$ ipython --no-banner

In [1]: import numpy as np

In [2]: np.set_printoptions(precision=3, suppress=True, linewidth=120, sign=" ")

In [3]: rnd = lambda a: np.round(a, 3) + 0

In [4]: E = np.loadtxt("block1.csv", delimiter=",")

In [5]: print(rnd(E))
[[ 0.708  0.058 -0.292 -0.058 -0.058 -0.292 -0.175 -0.292 -0.292 -0.292 -0.175]
 [ 0.058  0.988  0.058  0.012  0.012  0.058  0.035  0.058  0.058  0.058  0.035]
 [-0.292  0.058  0.708 -0.058 -0.058 -0.292 -0.175 -0.292 -0.292 -0.292 -0.175]
 [-0.058  0.012 -0.058  0.988 -0.012 -0.058 -0.035 -0.058 -0.058 -0.058 -0.035]
 [-0.058  0.012 -0.058 -0.012  0.988 -0.058 -0.035 -0.058 -0.058 -0.058 -0.035]
 [-0.292  0.058 -0.292 -0.058 -0.058  0.708 -0.175 -0.292 -0.292 -0.292 -0.175]
 [-0.175  0.035 -0.175 -0.035 -0.035 -0.175  0.895 -0.175 -0.175 -0.175 -0.105]
 [-0.292  0.058 -0.292 -0.058 -0.058 -0.292 -0.175  0.708 -0.292 -0.292 -0.175]
 [-0.292  0.058 -0.292 -0.058 -0.058 -0.292 -0.175 -0.292  0.708 -0.292 -0.175]
 [-0.292  0.058 -0.292 -0.058 -0.058 -0.292 -0.175 -0.292 -0.292  0.708 -0.175]
 [-0.175  0.035 -0.175 -0.035 -0.035 -0.175 -0.105 -0.175 -0.175 -0.175  0.895]]

In [6]: # columns are unit length and at right angles

In [7]: rng = np.random.default_rng(5336)

In [8]: labels = rng.permutation(11)

In [9]: print(labels)
[  0   1   5  10   2   8   7   6   9   4   3]

In [10]: Y = E[labels][:, labels]

In [11]: print(rnd(Y))
[[ 0.708  0.058 -0.292 -0.175 -0.292 -0.292 -0.292 -0.175 -0.292 -0.058 -0.058]
 [ 0.058  0.988  0.058  0.035  0.058  0.058  0.058  0.035  0.058  0.012  0.012]
 [-0.292  0.058  0.708 -0.175 -0.292 -0.292 -0.292 -0.175 -0.292 -0.058 -0.058]
 [-0.175  0.035 -0.175  0.895 -0.175 -0.175 -0.175 -0.105 -0.175 -0.035 -0.035]
 [-0.292  0.058 -0.292 -0.175  0.708 -0.292 -0.292 -0.175 -0.292 -0.058 -0.058]
 [-0.292  0.058 -0.292 -0.175 -0.292  0.708 -0.292 -0.175 -0.292 -0.058 -0.058]
 [-0.292  0.058 -0.292 -0.175 -0.292 -0.292  0.708 -0.175 -0.292 -0.058 -0.058]
 [-0.175  0.035 -0.175 -0.105 -0.175 -0.175 -0.175  0.895 -0.175 -0.035 -0.035]
 [-0.292  0.058 -0.292 -0.175 -0.292 -0.292 -0.292 -0.175  0.708 -0.058 -0.058]
 [-0.058  0.012 -0.058 -0.035 -0.058 -0.058 -0.058 -0.035 -0.058  0.988 -0.012]
 [-0.058  0.012 -0.058 -0.035 -0.058 -0.058 -0.058 -0.035 -0.058 -0.012  0.988]]

In [12]: print(rnd(np.linalg.det(Y)), rnd(np.linalg.det(E[labels])))
-1.0 -1.0

In [13]: print(np.allclose(E, E.T))
True

In [14]: print(rnd(np.abs(np.linalg.eigvals(E)).max()))
1.0

In [15]: print(rnd(np.sort(np.abs(np.linalg.eigvals(E)))))
[ 1.  1.  1.  1.  1.  1.  1.  1.  1.  1.  1.]

In [16]: print(np.allclose(E @ E.T, E.T @ E))
True

In [17]: print(rnd(np.linalg.det(E)))
-1.0

In [18]: print(rnd(E @ E))
[[ 1.  0.  0.  0.  0.  0.  0.  0.  0.  0.  0.]
 [ 0.  1.  0.  0.  0.  0.  0.  0.  0.  0.  0.]
 [ 0.  0.  1.  0.  0.  0.  0.  0.  0.  0.  0.]
 [ 0.  0.  0.  1.  0.  0.  0.  0.  0.  0.  0.]
 [ 0.  0.  0.  0.  1.  0.  0.  0.  0.  0.  0.]
 [ 0.  0.  0.  0.  0.  1.  0.  0.  0.  0.  0.]
 [ 0.  0.  0.  0.  0.  0.  1.  0.  0.  0.  0.]
 [ 0.  0.  0.  0.  0.  0.  0.  1.  0.  0.  0.]
 [ 0.  0.  0.  0.  0.  0.  0.  0.  1.  0.  0.]
 [ 0.  0.  0.  0.  0.  0.  0.  0.  0.  1.  0.]
 [ 0.  0.  0.  0.  0.  0.  0.  0.  0.  0.  1.]]
